% python3 -q
>>> import numpy as np
>>> np.set_printoptions(precision=3, suppress=True, linewidth=120)
>>> A = np.load("w.npy")
>>> A
array([[0, 0, 0],
       [0, 1, 0],
       [0, 0, 0]])
>>> (np.linalg.matrix_power((A != 0) + (A.T != 0) + np.eye(3), 3) > 0).astype(int)
array([[1, 0, 0],
       [0, 1, 0],
       [0, 0, 1]])
>>> x = np.array([-2, 3, -4])
>>> np.trace(A)
np.int64(1)
>>> np.eye(3) - A
array([[1., 0., 0.],
       [0., 0., 0.],
       [0., 0., 1.]])
>>> J = np.array([[-1.6, 0.2, 0.4], [0.6, 1.1, 1.5], [3.3, 0.1, -0.5]])
>>> J
array([[-1.6,  0.2,  0.4],
       [ 0.6,  1.1,  1.5],
       [ 3.3,  0.1, -0.5]])
>>> np.poly(J)
array([ 1.   ,  1.   , -3.1  , -0.742])
>>> print(np.kron(np.eye(2, dtype=int), J))
[[-1.6  0.2  0.4 -0.   0.   0. ]
 [ 0.6  1.1  1.5  0.   0.   0. ]
 [ 3.3  0.1 -0.5  0.   0.  -0. ]
 [-0.   0.   0.  -1.6  0.2  0.4]
 [ 0.   0.   0.   0.6  1.1  1.5]
 [ 0.   0.  -0.   3.3  0.1 -0.5]]
>>> O = J.astype(float).copy()
>>> for j in range(3):
...     O[:, j] -= O[:, :j] @ (O[:, :j].T @ O[:, j])
...     O[:, j] /= np.linalg.norm(O[:, j])
... 
>>> O
array([[-0.431,  0.251, -0.867],
       [ 0.161,  0.967,  0.199],
       [ 0.888, -0.054, -0.457]])
>>> print(np.round(O.T @ O, 3) + 0)
[[1. 0. 0.]
 [0. 1. 0.]
 [0. 0. 1.]]
>>> blk = np.stack([J, -2 * J, J[::-1]])
>>> print(blk.shape)
(3, 3, 3)
>>> np.linalg.matrix_rank(blk)
array([3, 3, 3])
>>> np.linalg.norm(blk, axis=(1, 2))
array([4.211, 8.421, 4.211])
>>> np.linalg.det(blk)
array([ 0.742, -5.936, -0.742])
>>> f = np.array([7, 1, -7])
>>> M2 = J + np.outer(f, np.eye(3)[2])
>>> np.round(np.linalg.det(M2) / np.linalg.det(J), 3), round(1 + np.linalg.solve(J, f)[2], 3)
(np.float64(-13.838), np.float64(-13.838))
>>> M2
array([[-1.6,  0.2,  7.4],
       [ 0.6,  1.1,  2.5],
       [ 3.3,  0.1, -7.5]])
>>> np.linalg.matrix_rank(M2 - J)
np.int64(1)
>>> round(np.log10(np.linalg.cond(J)))
2
>>> np.abs(np.linalg.svd(J)[2][-1])
array([0.097, 0.817, 0.569])
>>> print([round(float(x), 3) for x in np.linalg.svd(J, compute_uv=False)[:3]])
[3.741, 1.929, 0.103]
>>> np.linalg.cond(J) > 100
np.False_
>>> np.argsort(-np.linalg.norm(J, axis=0).round(6), kind="stable")[:3]
array([0, 2, 1])
>>> mat = np.load("arr.npy")
>>> print(mat)
[[-1.138  3.561  4.757]
 [-1.433  3.857  5.049]
 [-1.092  3.888  4.969]
 [-0.963  4.257  4.995]
 [-1.468  4.417  4.792]
 [-0.976  3.898  5.271]
 [-1.698  4.042  5.093]
 [-0.815  4.061  4.767]
 [-1.12   3.913  4.956]
 [-4.659  2.039  3.155]
 [-3.867  2.141  2.988]
 [-3.694  2.133  2.974]
 [-4.056  2.259  3.156]
 [-3.607  2.154  2.971]
 [-4.074  2.579  2.413]
 [-4.019  2.157  2.775]
 [-4.327  2.507  2.897]
 [-3.642  1.573  3.889]]
>>> cov = np.cov(mat, rowvar=False)
>>> print(np.polyfit(mat[:, 2], mat[:, 0], 1))
[ 1.344 -7.957]
>>> np.linalg.eigvalsh(cov)[::-1]
array([4.007, 0.126, 0.064])
>>> Xs = (mat - mat.mean(axis=0)) / mat.std(axis=0)
>>> np.argwhere(np.abs(Xs) > 2)
array([], shape=(0, 2), dtype=int64)
>>> c = np.linalg.lstsq(np.delete(Xs, 2, axis=1), Xs[:, 2])[0]
>>> print(round(1 - np.var(Xs[:, 2] - np.delete(Xs, 2, axis=1) @ c), 3))
0.896
>>> np.abs(c).argmax()
np.int64(0)
>>> M = np.load("block13.npy")
>>> print(M)
[[3 0 0]
 [0 1 0]
 [0 0 2]]
>>> print(np.linalg.matrix_rank(M - M[0, 0] * np.eye(3)))
2
>>> np.prod(np.diag(M)), round(float(np.linalg.det(M)), 3)
(np.int64(6), 6.0)
>>> rng = np.random.default_rng(72259)
>>> M2 = M + rng.integers(-2, 3, (3, 2)) @ rng.integers(-2, 3, (2, 3))
>>> M2
array([[ 5, -4,  3],
       [ 2,  3, -1],
       [ 4, -2,  4]])
>>> np.linalg.matrix_rank(M2 - M, tol=1e-8)
np.int64(2)
>>> print(np.abs(M2 - M).sum(axis=1))
[9 5 8]
>>> M2 - M
array([[ 2, -4,  3],
       [ 2,  2, -1],
       [ 4, -2,  2]])
>>> M2 = np.linalg.inv(M)
>>> (np.abs(M2) > 1e-9).astype(int)
array([[1, 0, 0],
       [0, 1, 0],
       [0, 0, 1]])
>>> np.allclose(M2, M.T)
False
>>> np.round(np.linalg.det(M) * np.linalg.det(M2), 3)
np.float64(1.0)
>>> x = np.ones(3)
>>> for _ in range(5):
...     x = M @ x
...     x /= np.linalg.norm(x)
...     print(round(x @ M @ x, 3))
... 
2.571
2.816
2.917
2.962
2.983
>>> print(round(np.linalg.eigvalsh(M)[-1], 3))
3.0
>>> F = np.loadtxt("out14.csv", delimiter=",")
>>> F
array([[0.571, 0.   , 0.   , 0.429],
       [0.3  , 0.2  , 0.2  , 0.3  ],
       [0.286, 0.   , 0.286, 0.429],
       [0.333, 0.   , 0.222, 0.444]])
>>> U, sigma, Vh = np.linalg.svd(F)
>>> sigma
array([1.162, 0.301, 0.185, 0.014])
>>> np.argmax(sigma[:-1] / (sigma[1:] + 1e-6)) + 1
np.int64(3)
>>> M2 = U[:, :3] @ np.diag(sigma[:3]) @ Vh[:3]
>>> round(np.abs(F - M2).max(), 3)
np.float64(0.007)
>>> print(np.linalg.matrix_rank(F, rtol=0.05))
3
>>> round(float(np.linalg.norm(F - M2) / np.linalg.norm(F)), 3)
0.012
>>> M2 = np.array([[-1, -3], [-2, -3], [3, 2], [-3, -2]])
>>> print(np.vstack([F, M2.T]).shape)
(6, 4)
>>> np.einsum("ik,kj->ji", F, M2)
array([[-1.857, -1.   , -0.714, -1.   ],
       [-2.571, -1.7  , -1.143, -1.444]])
>>> np.linalg.matrix_rank(F @ M2)
np.int64(2)
>>> M2 @ F
Traceback (most recent call last):
  File "<python-input-71>", line 1, in <module>
    M2 @ F
    ~~~^~~
ValueError: matmul: Input operand 1 has a mismatch in its core dimension 0, with gufunc signature (n?,k),(k,m?)->(n?,m?) (size 4 is different from 2)
>>> np.einsum("ik,kj->ij", F, M2)
array([[-1.857, -2.571],
       [-1.   , -1.7  ],
       [-0.714, -1.143],
       [-1.   , -1.444]])
>>> print(M2.T @ F.T)
[[-1.857 -1.    -0.714 -1.   ]
 [-2.571 -1.7   -1.143 -1.444]]
